>>> import numpy as np
>>> np.set_printoptions(precision=1, suppress=True, linewidth=140)
>>> def tidy(a):
...     return np.round(a, 1) + 0
... 
>>> out = np.array([[7, 5], [0, 8], [3, -7]])
>>> J = np.tile(out, (2, 3))
>>> J
array([[ 7,  5,  7,  5,  7,  5],
       [ 0,  8,  0,  8,  0,  8],
       [ 3, -7,  3, -7,  3, -7],
       [ 7,  5,  7,  5,  7,  5],
       [ 0,  8,  0,  8,  0,  8],
       [ 3, -7,  3, -7,  3, -7]])
>>> tidy(np.linalg.norm(J, 2) / np.linalg.norm(J))
np.float64(0.8)
>>> np.argsort(-np.linalg.norm(J, axis=0).round(6), kind="stable")[:3]
array([1, 3, 5])
>>> np.linalg.cond(J) > 100
np.True_
>>> tidy(np.linalg.norm(J, 1)), tidy(np.linalg.norm(J, np.inf))
(np.float64(40.0), np.float64(36.0))
>>> tidy(np.linalg.norm(J, "nuc"))
np.float64(47.3)
>>> tidy(np.linalg.norm(J, axis=0))
array([10.8, 16.6, 10.8, 16.6, 10.8, 16.6])
>>> np.linalg.norm(J, axis=1).argmax()
np.int64(0)
>>> tidy(np.linalg.norm(J, 2))
np.float64(29.0)
>>> tidy(np.linalg.norm(J, axis=1))
array([14.9, 13.9, 13.2, 14.9, 13.9, 13.2])
>>> M = np.load("layer7.npy")
>>> M
array([[  1,   0,  -4,   1,   9,   7],
       [  0,   0,   0,   0,   0,   0],
       [ -4,   0,  16,  -4, -36, -28],
       [  1,   0,  -4,   1,   9,   7],
       [  9,   0, -36,   9,  81,  63],
       [  7,   0, -28,   7,  63,  49]])
>>> np.argsort(-np.linalg.norm(M, axis=0).round(6), kind="stable")[:3]
array([4, 5, 2])
>>> np.linalg.cond(M) > 100
np.True_
>>> M.sum(axis=0)
array([ 14,   0, -56,  14, 126,  98])
>>> np.unravel_index(np.abs(M).argmax(), M.shape)
(np.int64(4), np.int64(4))
>>> np.linalg.matrix_rank(M)
np.int64(1)
>>> np.count_nonzero(M)
np.int64(25)
>>> tidy(M.mean(axis=0))
array([ 2.3,  0. , -9.3,  2.3, 21. , 16.3])
>>> np.diff(M, axis=0)
array([[ -1,   0,   4,  -1,  -9,  -7],
       [ -4,   0,  16,  -4, -36, -28],
       [  5,   0, -20,   5,  45,  35],
       [  8,   0, -32,   8,  72,  56],
       [ -2,   0,   8,  -2, -18, -14]])
>>> M - M[0]
array([[  0,   0,   0,   0,   0,   0],
       [ -1,   0,   4,  -1,  -9,  -7],
       [ -5,   0,  20,  -5, -45, -35],
       [  0,   0,   0,   0,   0,   0],
       [  8,   0, -32,   8,  72,  56],
       [  6,   0, -24,   6,  54,  42]])
>>> np.abs(M).max()
np.int64(81)
>>> ev, evecs = np.linalg.eigh(M)
>>> x0 = np.array([0, 0, 2, 1, 1, 2])
>>> (np.sign(evecs[:, -1].round(6)) == np.sign(evecs[0, -1].round(6))).astype(int)
array([1, 0, 0, 1, 1, 1])
>>> x0 @ M @ x0
np.int64(256)
>>> rng = np.random.default_rng(29)
>>> z = rng.integers(0, 2, 8)
>>> data = np.triu((z[:, None] == z) & (rng.random((8, 8)) < 0.8), 1).astype(int)
>>> data += data.T
>>> data
array([[0, 0, 1, 1, 0, 1, 1, 0],
       [0, 0, 0, 0, 0, 0, 0, 0],
       [1, 0, 0, 1, 0, 0, 1, 0],
       [1, 0, 1, 0, 0, 1, 1, 0],
       [0, 0, 0, 0, 0, 0, 0, 0],
       [1, 0, 0, 1, 0, 0, 1, 0],
       [1, 0, 1, 1, 0, 1, 0, 0],
       [0, 0, 0, 0, 0, 0, 0, 0]])
>>> # column 4 repeats column 1
>>> np.all(np.linalg.eigvalsh(data) > 0)
np.False_
>>> tidy(np.linalg.eigvalsh(data).min())
np.float64(-1.6)
>>> (data != 0).astype(int)
array([[0, 0, 1, 1, 0, 1, 1, 0],
       [0, 0, 0, 0, 0, 0, 0, 0],
       [1, 0, 0, 1, 0, 0, 1, 0],
       [1, 0, 1, 0, 0, 1, 1, 0],
       [0, 0, 0, 0, 0, 0, 0, 0],
       [1, 0, 0, 1, 0, 0, 1, 0],
       [1, 0, 1, 1, 0, 1, 0, 0],
       [0, 0, 0, 0, 0, 0, 0, 0]])
>>> tidy(np.linalg.det(data))
np.float64(0.0)
>>> data @ data
array([[4, 0, 2, 3, 0, 2, 3, 0],
       [0, 0, 0, 0, 0, 0, 0, 0],
       [2, 0, 3, 2, 0, 3, 2, 0],
       [3, 0, 2, 4, 0, 2, 3, 0],
       [0, 0, 0, 0, 0, 0, 0, 0],
       [2, 0, 3, 2, 0, 3, 2, 0],
       [3, 0, 2, 3, 0, 2, 4, 0],
       [0, 0, 0, 0, 0, 0, 0, 0]])
>>> np.flatnonzero(np.linalg.matrix_power((data != 0) + (data.T != 0) + np.eye(8), 8)[3])
array([0, 2, 3, 5, 6])
>>> tidy(np.sort(np.linalg.eigvals(data).real))
array([-1.6, -1. , -1. ,  0. ,  0. ,  0. ,  0. ,  3.6])
>>> (np.linalg.matrix_power((data != 0) + (data.T != 0) + np.eye(8), 8) > 0).astype(int)
array([[1, 0, 1, 1, 0, 1, 1, 0],
       [0, 1, 0, 0, 0, 0, 0, 0],
       [1, 0, 1, 1, 0, 1, 1, 0],
       [1, 0, 1, 1, 0, 1, 1, 0],
       [0, 0, 0, 0, 1, 0, 0, 0],
       [1, 0, 1, 1, 0, 1, 1, 0],
       [1, 0, 1, 1, 0, 1, 1, 0],
       [0, 0, 0, 0, 0, 0, 0, 1]])
>>> W = np.array([[2, 1, -2, -3, -1],
...     [-2, 3, -3, 1, -3],
...     [2, -2, -3, 0, -2],
...     [-3, 1, 1, -3, 3],
...     [1, -3, -3, -1, -2],
...     [-2, 2, 2, -2, -3],
...     [2, -1, 3, 3, 3],
...     [0, -1, -3, 2, -3]])
>>> coef = np.array([4, 3, 3, 2, -7])
>>> act = np.maximum(data @ W + coef, 0)
>>> (act > 0).astype(int)
array([[1, 1, 1, 0, 0],
       [1, 1, 1, 1, 0],
       [1, 1, 1, 0, 0],
       [1, 1, 1, 0, 0],
       [1, 1, 1, 1, 0],
       [1, 1, 1, 0, 0],
       [1, 1, 1, 0, 0],
       [1, 1, 1, 1, 0]])
>>> act
array([[3, 3, 6, 0, 0],
       [4, 3, 3, 2, 0],
       [5, 4, 5, 0, 0],
       [8, 3, 3, 0, 0],
       [4, 3, 3, 2, 0],
       [5, 4, 5, 0, 0],
       [3, 5, 1, 0, 0],
       [4, 3, 3, 2, 0]])
>>> np.linalg.matrix_rank(act)
np.int64(4)
>>> basis = np.array([[4, 3, 3], [5, 8, 3], [2, 9, 2], [3, 3, 2], [7, 3, 8]])
>>> W @ basis
array([[ -7, -16,  -9],
       [-17, -15, -25],
       [-22, -43, -22],
       [  7,   8,  14],
       [-34, -57, -30],
       [-21,  13, -24],
       [ 39,  43,  39],
       [-26, -38, -29]])
>>> (act @ basis).round(6).argmax(axis=1)
array([1, 1, 1, 1, 1, 1, 1, 1])
>>> m1 = np.loadtxt("test9.csv", delimiter=",")
>>> m1
array([[  7.3,   3.6,   0.7,  -0.2,   0. ,  -0.4,  -2.4,  -3.3,   0.1],
       [ -5.1,   2.1,   3.8,   0. ,   0.1,  -0.1,  -0.8,   8.6,   0.1],
       [-14.5,   0.5,  32.3,  -0.3,   0.1,   0.8,  -1. ,  -0.3,   0.1],
       [ 11.1,   1.9,   4.9,   0. ,   0.4,  -0.1,   2.7,   5.6,   0. ],
       [  3.3,   2.2,  46.4,  -0.3,  -0.2,   0. ,   0.7,  -1.3,  -0.1],
       [  4.9,   2. ,  -0.1,  -0.2,   0. ,   0.4,   0.4,   5.3,  -0.1],
       [ -4.2,  -0.2, -18.4,   0. ,   0.3,  -0.4,   0.3,  12.1,   0. ],
       [ -8.4,   2.5, -15.9,   0.4,   0.3,  -1.3,   1.5,   4.4,   0.1],
       [  8.6,  -3. , -13.1,   0. ,   0. ,   0.1,  -0.6,  -2.5,  -0.1],
       [-16.6,  -2. ,   5.5,  -0.4,   0.1,   0. ,  -1.4,  -2.9,  -0.2],
       [  5. ,   0.3, -16.5,   0. ,  -0.2,   0.4,   0. ,  -1.2,   0.1],
       [ 11.2,   2.4,   2.7,  -0.4,   0.2,   1. ,  -1.6,  10. ,   0. ],
       [  6.9,   0.5, -13.2,  -0.4,   0.1,  -0.2,   0.3,   3.7,   0.1],
       [-10.9,   0.3,  37.1,   0.1,   0.2,  -0.4,  -1.7,  -0.3,  -0.1],
       [  9.7,   3.7, -24.2,   0.1,   0.1,   0.3,  -0.7,  10.1,   0. ],
       [ 22. ,  -5. ,  45.1,  -0.5,  -0.1,  -0.8,   1.4,  -4.8,  -0.1],
       [  5.5,   2.9, -15.8,  -0.3,   0. ,   0.5,   1.6,  -4.9,   0. ],
       [-14.7,  -0.5,  -6.9,  -0.2,   0.1,   1.5,   1.5,   5.1,   0. ],
       [ 15.4,  -2.5,   2.6,  -0.1,  -0.1,   0. ,  -1.4,  -8.3,   0.1],
       [  1.4,   2.5,   2.1,   0.5,  -0.1,   0.4,  -0.4,   1.7,   0. ],
       [ 12.9,  -1. ,  25.7,  -0.4,   0. ,   1.1,   2. ,   0.1,  -0.1],
       [ 13.8,   2.4,   0.2,   0.2,   0.1,  -0.7,   0.8,   8.8,   0.1],
       [  1.9,   1.7, -19.3,  -0.2,   0. ,  -0.5,   1.4,   3.7,   0. ],
       [ -6. ,  -1.5,   3.1,   0.3,   0. ,   0.6,  -1.3,   0.8,  -0.1],
       [ -3. ,   4. ,  12.7,   0.1,  -0.1,   0.4,   0.6,  -1.7,   0. ],
       [-17.6,  -0.4, -23.5,   0.1,  -0.2,   0. ,   0.2,   1.3,  -0.1],
       [ 10.6,  -3.1, -16.5,  -0.1,   0. ,   0.6,  -1. ,  -0.1,   0.2],
       [ -9.3,  -0.8,   8.8,  -0.2,   0.2,  -0.9,  -0.7,  10.1,   0.1],
       [ -4. ,  -0.9, -10.5,  -0.6,   0. ,   0. ,   0. ,   2.1,   0. ],
       [ -5.3,  -3.2,   0.2,   0.1,   0.2,   0.1,  -0.6,  11.6,   0. ],
       [ -7. ,   0.7,   4.9,   0. ,  -0.2,   0. ,   0.3,   2.6,   0. ],
       [ -2.6,   0.5,  27.7,  -0.2,  -0.3,  -0.4,  -0.9,   2.6,   0. ],
       [ -2.3,  -4.1, -23.1,   0.4,   0.2,  -0.4,  -1.1,  -5.6,   0.2],
       [ -6.1,  -1. ,  15. ,  -0.1,  -0.1,  -0.5,   0.9,   5. ,   0. ]])
>>> d = np.linalg.norm(m1[:, None] - m1[None], axis=-1)
>>> d.shape
(34, 34)
>>> tidy(d[:5, :5])
array([[ 0. , 17.6, 38.7, 11.9, 46. ],
       [17.6,  0. , 31.4, 16.9, 44.6],
       [38.7, 31.4,  0. , 38.2, 22.9],
       [11.9, 16.9, 38.2,  0. , 42.8],
       [46. , 44.6, 22.9, 42.8,  0. ]])
>>> tidy(np.linalg.norm(m1, "nuc"))
np.float64(228.4)
>>> tidy(np.linalg.norm(m1, 2))
np.float64(112.2)
>>> tidy(np.linalg.norm(m1, 1)), tidy(np.linalg.norm(m1, np.inf))
(np.float64(498.5), np.float64(79.8))
>>> np.linalg.norm(m1, axis=1).argmax()
np.int64(15)
>>> feats = np.loadtxt("out10.csv", delimiter=",")
>>> feats
array([[-2.,  0.,  0.],
       [ 0., -1.,  0.],
       [ 0.,  0.,  0.]])
>>> tidy(np.linalg.norm(feats, axis=1))
array([2., 1., 0.])
>>> tidy(np.linalg.norm(feats, axis=0))
array([2., 1., 0.])
>>> tidy(np.linalg.norm(feats, 2))
np.float64(2.0)
>>> tidy(np.linalg.norm(feats[0] - feats[1]))
np.float64(2.2)
>>> np.linalg.lstsq(feats[:-1].T, feats[-1])[2]
np.int32(2)
>>> np.abs(np.diag(np.linalg.qr(feats)[1])) > 1e-9
array([ True,  True, False])
>>> np.allclose(feats[:-1].T @ np.linalg.lstsq(feats[:-1].T, feats[-1])[0], feats[-1])
True
>>> tidy(np.linalg.norm(feats, 2) / np.linalg.norm(feats))
np.float64(0.9)
>>> np.linalg.matrix_rank(feats, rtol=0.1)
np.int64(2)
>>> np.linalg.cond(feats) > 100
np.True_
>>> tidy(np.linalg.matrix_power(feats, 2))
array([[4., 0., 0.],
       [0., 1., 0.],
       [0., 0., 0.]])
>>> tidy(np.sort(np.abs(np.linalg.eigvals(feats))))
array([0., 1., 2.])
>>> np.allclose(feats @ feats.T, feats.T @ feats)
True
>>> (feats + feats.T) / 2
array([[-2.,  0.,  0.],
       [ 0., -1.,  0.],
       [ 0.,  0.,  0.]])
>>> tidy(np.abs(np.linalg.eigvals(feats)).max())
np.float64(2.0)
>>> hat = np.triu(np.array([[-3, -2, 0], [-2, -2, -2], [3, 3, -1]]), 1) + np.eye(3)
>>> out = hat @ feats @ np.linalg.inv(hat)
>>> np.poly(out)
array([1., 3., 2., 0.])
>>> hat @ feats - feats @ hat
array([[ 0., -2.,  0.],
       [ 0.,  0., -2.],
       [ 0.,  0.,  0.]])
>>> tidy(np.linalg.det(out))
np.float64(0.0)
>>> np.trace(out), np.trace(feats)
(np.float64(-3.0), np.float64(-3.0))
